% ipython --no-banner

In [1]: import numpy as np

In [2]: np.set_printoptions(precision=2, suppress=True, linewidth=100, sign=" ")

In [3]: M = np.loadtxt("mat.csv", delimiter=",")

In [4]: M
Out[4]: 
array([[ 1.,  0.,  0.,  0.,  0.,  0.,  0.,  0.,  0.,  0.,  0.,  0.],
       [ 2.,  1.,  0.,  0.,  0.,  0.,  0.,  0.,  0.,  0.,  0.,  0.],
       [ 2.,  2.,  1.,  0.,  0.,  0.,  0.,  0.,  0.,  0.,  0.,  0.],
       [ 1.,  1.,  2.,  1.,  0.,  0.,  0.,  0.,  0.,  0.,  0.,  0.],
       [ 1.,  1.,  1.,  1.,  1.,  0.,  0.,  0.,  0.,  0.,  0.,  0.],
       [ 2.,  2.,  0.,  0.,  1.,  1.,  0.,  0.,  0.,  0.,  0.,  0.],
       [ 0.,  2.,  1.,  2.,  1.,  1.,  1.,  0.,  0.,  0.,  0.,  0.],
       [ 1.,  2.,  1.,  1.,  0.,  2.,  2.,  1.,  0.,  0.,  0.,  0.],
       [ 2.,  1.,  0.,  2.,  1.,  0.,  2.,  0.,  1.,  0.,  0.,  0.],
       [ 2.,  0.,  2.,  1.,  1.,  0.,  0.,  2.,  1.,  1.,  0.,  0.],
       [ 0.,  2.,  2.,  1.,  1.,  0.,  1.,  0.,  1.,  1.,  1.,  0.],
       [ 1.,  1.,  1.,  1.,  2.,  0.,  2.,  1.,  0.,  1.,  1.,  1.]])

In [5]: # triangular

In [6]: x = np.array([3, -1, 3, 3, -3, -1, -1, -2, 3, 1, 3, 1])

In [7]: y = M @ x

In [8]: b, lr = np.zeros(12), 1 / np.linalg.norm(M, 2) ** 2

In [9]: for i in range(6):
   ...:     b -= lr * M.T @ (M @ b - y)
   ...:     if i % 2 == 0: print(i, round(np.linalg.norm(M @ b - y), 2))
   ...: 
0 12.81
2 10.5
4 8.82

In [10]: b
Out[10]: array([ 1.65,  0.44,  1.95,  1.  ,  0.23, -0.91, -0.17,  0.29,  0.94,  0.5 ,  0.13, -0.18])

In [11]: np.count_nonzero(M)
Out[11]: np.int64(63)

In [12]: np.unravel_index(np.abs(M).argmax(), M.shape)
Out[12]: (np.int64(1), np.int64(0))

In [13]: np.round(np.linalg.norm(M), 2)
Out[13]: np.float64(11.22)

In [14]: np.linalg.svd(M, compute_uv=False)
Out[14]: array([ 8.87,  3.69,  3.43,  2.87,  2.28,  2.07,  1.51,  1.22,  0.43,  0.28,  0.12,  0.03])

In [15]: M.mean(axis=0)
Out[15]: array([ 1.25,  1.25,  0.92,  0.83,  0.67,  0.33,  0.67,  0.33,  0.25,  0.25,  0.17,  0.08])

In [16]: rng = np.random.default_rng(850)

In [17]: labels = rng.permutation(12)

In [18]: labels
Out[18]: array([  6,   8,   0,  11,   5,   9,   2,   7,   3,   4,   1,  10])

In [19]: A2 = M[labels][:, labels]

In [20]: A2
Out[20]: 
array([[ 1.,  0.,  0.,  0.,  1.,  0.,  1.,  0.,  2.,  1.,  2.,  0.],
       [ 2.,  1.,  2.,  0.,  0.,  0.,  0.,  0.,  2.,  1.,  1.,  0.],
       [ 0.,  0.,  1.,  0.,  0.,  0.,  0.,  0.,  0.,  0.,  0.,  0.],
       [ 2.,  0.,  1.,  1.,  0.,  1.,  1.,  1.,  1.,  2.,  1.,  1.],
       [ 0.,  0.,  2.,  0.,  1.,  0.,  0.,  0.,  0.,  1.,  2.,  0.],
       [ 0.,  1.,  2.,  0.,  0.,  1.,  2.,  2.,  1.,  1.,  0.,  0.],
       [ 0.,  0.,  2.,  0.,  0.,  0.,  1.,  0.,  0.,  0.,  2.,  0.],
       [ 2.,  0.,  1.,  0.,  2.,  0.,  1.,  1.,  1.,  0.,  2.,  0.],
       [ 0.,  0.,  1.,  0.,  0.,  0.,  2.,  0.,  1.,  0.,  1.,  0.],
       [ 0.,  0.,  1.,  0.,  0.,  0.,  1.,  0.,  1.,  1.,  1.,  0.],
       [ 0.,  0.,  2.,  0.,  0.,  0.,  0.,  0.,  0.,  0.,  1.,  0.],
       [ 1.,  1.,  0.,  0.,  0.,  1.,  2.,  0.,  1.,  1.,  2.,  1.]])

In [21]: np.allclose(A2, M)
Out[21]: False

In [22]: x = np.array([0, 9, 6, 7, 0, 0, 0, 1, 9, 4, 7, 9])

In [23]: np.einsum("ij,j->i", A2, x)
Out[23]: array([ 36.,  50.,   6.,  47.,  30.,  36.,  26.,  30.,  22.,  26.,  19.,  45.])

In [24]: np.sign((A2 @ x).round(6))
Out[24]: array([ 1.,  1.,  1.,  1.,  1.,  1.,  1.,  1.,  1.,  1.,  1.,  1.])

In [25]: A2 * x
Out[25]: 
array([[  0.,   0.,   0.,   0.,   0.,   0.,   0.,   0.,  18.,   4.,  14.,   0.],
       [  0.,   9.,  12.,   0.,   0.,   0.,   0.,   0.,  18.,   4.,   7.,   0.],
       [  0.,   0.,   6.,   0.,   0.,   0.,   0.,   0.,   0.,   0.,   0.,   0.],
       [  0.,   0.,   6.,   7.,   0.,   0.,   0.,   1.,   9.,   8.,   7.,   9.],
       [  0.,   0.,  12.,   0.,   0.,   0.,   0.,   0.,   0.,   4.,  14.,   0.],
       [  0.,   9.,  12.,   0.,   0.,   0.,   0.,   2.,   9.,   4.,   0.,   0.],
       [  0.,   0.,  12.,   0.,   0.,   0.,   0.,   0.,   0.,   0.,  14.,   0.],
       [  0.,   0.,   6.,   0.,   0.,   0.,   0.,   1.,   9.,   0.,  14.,   0.],
       [  0.,   0.,   6.,   0.,   0.,   0.,   0.,   0.,   9.,   0.,   7.,   0.],
       [  0.,   0.,   6.,   0.,   0.,   0.,   0.,   0.,   9.,   4.,   7.,   0.],
       [  0.,   0.,  12.,   0.,   0.,   0.,   0.,   0.,   0.,   0.,   7.,   0.],
       [  0.,   9.,   0.,   0.,   0.,   0.,   0.,   0.,   9.,   4.,  14.,   9.]])

In [26]: (A2 @ x).argmax()
Out[26]: np.int64(1)

In [27]: A2 @ x
Out[27]: array([ 36.,  50.,   6.,  47.,  30.,  36.,  26.,  30.,  22.,  26.,  19.,  45.])

In [28]: A2 @ (2 * x)
Out[28]: array([  72.,  100.,   12.,   94.,   60.,   72.,   52.,   60.,   44.,   52.,   38.,   90.])

In [29]: np.linalg.norm(A2 @ x) <= np.linalg.norm(A2, 2) * np.linalg.norm(x) + 1e-9
Out[29]: np.True_

In [30]: np.prod(np.diag(M)), np.round(np.linalg.det(M), 2)
Out[30]: (np.float64(1.0), np.float64(1.0))

In [31]: np.sort(np.linalg.eigvals(M))
Out[31]: array([ 1.,  1.,  1.,  1.,  1.,  1.,  1.,  1.,  1.,  1.,  1.,  1.])

In [32]: F = np.load("block7.npy")

In [33]: F
Out[33]: 
array([[ -2.02,  25.9 , -37.85,  15.97,  -2.09, -37.85,  91.64],
       [ -2.41,  23.99, -34.79,  15.36,  -3.83, -34.9 ,  84.47],
       [ -3.59,   8.23, -11.26,   7.62, -12.03, -10.78,  26.38],
       [ -3.47,   7.28,  -9.97,   6.91, -11.91,  -9.36,  22.98],
       [ -3.08,   5.32,  -7.4 ,   5.28, -11.19,  -6.46,  16.1 ],
       [ -2.75,   4.17,  -5.95,   4.22, -10.38,  -4.8 ,  12.14],
       [ -2.58,   3.69,  -5.36,   3.75,  -9.92,  -4.12,  10.53],
       [ -1.92,   2.26,  -3.62,   2.21,  -7.99,  -2.15,   5.85],
       [ -1.41,   1.46,  -2.65,   1.26,  -6.31,  -1.13,   3.38],
       [ -0.65,   0.57,  -1.43,   0.2 ,  -3.43,  -0.17,   0.94],
       [ -0.5 ,   0.44,  -1.2 ,   0.06,  -2.81,  -0.07,   0.63],
       [  0.05,  -0.07,   0.41,   0.21,   0.65,  -0.1 ,   0.04],
       [  0.05,  -0.11,   0.83,   0.51,   1.15,  -0.23,   0.13],
       [  0.05,  -0.11,   0.85,   0.52,   1.16,  -0.23,   0.13],
       [  0.03,  -0.13,   1.13,   0.75,   1.41,  -0.33,   0.21],
       [ -0.05,  -0.16,   1.63,   1.2 ,   1.71,  -0.49,   0.34],
       [ -0.71,  -0.25,   3.77,   3.39,   1.78,  -1.1 ,   0.74],
       [ -1.12,  -0.29,   4.79,   4.48,   1.4 ,  -1.32,   0.79],
       [ -2.26,  -0.46,   7.37,   7.22,  -0.15,  -1.71,   0.59],
       [ -7.2 ,  -1.55,  17.36,  17.28,  -9.4 ,  -1.88,  -2.93],
       [ -9.02,  -2.06,  20.93,  20.68, -13.21,  -1.62,  -4.81],
       [-14.59,  -3.87,  31.78,  30.58, -25.51,  -0.27, -11.71],
       [-18.86,  -5.43,  40.12,  37.86, -35.37,   1.17, -17.83],
       [-19.41,  -5.64,  41.2 ,  38.78, -36.66,   1.38, -18.66],
       [-22.46,  -6.84,  47.16,  43.82, -43.84,   2.58, -23.39],
       [-25.44,  -8.06,  53.02,  48.69, -50.97,   3.87, -28.24]])

In [34]: # looks like rank 3

In [35]: Xc = F - F.mean(axis=0)

In [36]: vecs = np.linalg.svd(Xc)[2][:3]

In [37]: A2 = Xc - Xc @ vecs.T @ vecs

In [38]: np.linalg.norm(A2, axis=1).round(6).argmax()
Out[38]: np.int64(0)

In [39]: np.round(np.linalg.norm(A2) / np.linalg.norm(Xc), 2)
Out[39]: np.float64(0.0)

In [40]: np.diag(vecs.T @ vecs)
Out[40]: array([ 0.09,  0.06,  0.59,  0.49,  0.91,  0.15,  0.7 ])

In [41]: labels = F[:, 2] > np.median(F[:, 2])

In [42]: f = F[labels].mean(axis=0) - F[~labels].mean(axis=0)

In [43]: round((((F - F.mean(axis=0)) @ f > 0) == labels).mean(), 2)
Out[43]: np.float64(0.81)

In [44]: cent = F[[8, 3]].astype(float)

In [45]: for _ in range(6):
    ...:     labels = np.linalg.norm(F[:, None] - cent, axis=-1).argmin(axis=1)
    ...:     cent = np.array([F[labels == j].mean(axis=0) for j in range(2)])
    ...: 

In [46]: labels
Out[46]: 
array([ 1,  1,  0,  0,  0,  0,  0,  0,  0,  0,  0,  0,  0,  0,  0,  0,  0,  0,  0,  0,  0,  0,  0,
        0,  0,  0])

In [47]: np.abs(cent[1] - cent[0]).argmax()
Out[47]: np.int64(6)

In [48]: np.bincount(labels)
Out[48]: array([ 24,   2])

In [49]: A2 = F / np.sqrt((F ** 2).mean(axis=1, keepdims=True))

In [50]: np.linalg.matrix_rank(A2) == np.linalg.matrix_rank(F)
Out[50]: np.True_

In [51]: round(float(np.trace(np.linalg.pinv(F) @ F)), 2)
Out[51]: 3.0

In [52]: np.linalg.lstsq(F[:-1].T, F[-1])[2]
Out[52]: np.int32(3)

In [53]: np.allclose(F[:-1].T @ np.linalg.lstsq(F[:-1].T, F[-1])[0], F[-1])
Out[53]: True

In [54]: A2 = np.array([[2], [-2], [-2], [1]])

In [55]: J = np.block([[np.zeros((4, 4)), A2], [A2.T, np.zeros((1, 1))]])

In [56]: J
Out[56]: 
array([[ 0.,  0.,  0.,  0.,  2.],
       [ 0.,  0.,  0.,  0., -2.],
       [ 0.,  0.,  0.,  0., -2.],
       [ 0.,  0.,  0.,  0.,  1.],
       [ 2., -2., -2.,  1.,  0.]])

In [57]: Uu, sigma, vt = np.linalg.svd(J)

In [58]: sigma
Out[58]: array([ 3.61,  3.61,  0.  , -0.  ,  0.  ])

In [59]: A2 = Uu[:, :2] @ np.diag(sigma[:2]) @ vt[:2]

In [60]: np.linalg.matrix_rank(A2)
Out[60]: np.int64(2)

In [61]: A2
Out[61]: 
array([[ 0.,  0.,  0.,  0.,  2.],
       [ 0.,  0.,  0.,  0., -2.],
       [ 0.,  0.,  0.,  0., -2.],
       [ 0.,  0.,  0.,  0.,  1.],
       [ 2., -2., -2.,  1.,  0.]])

In [62]: round(np.linalg.norm(J - A2, 2), 2), sigma[2]
Out[62]: (np.float64(0.0), np.float64(0.0))
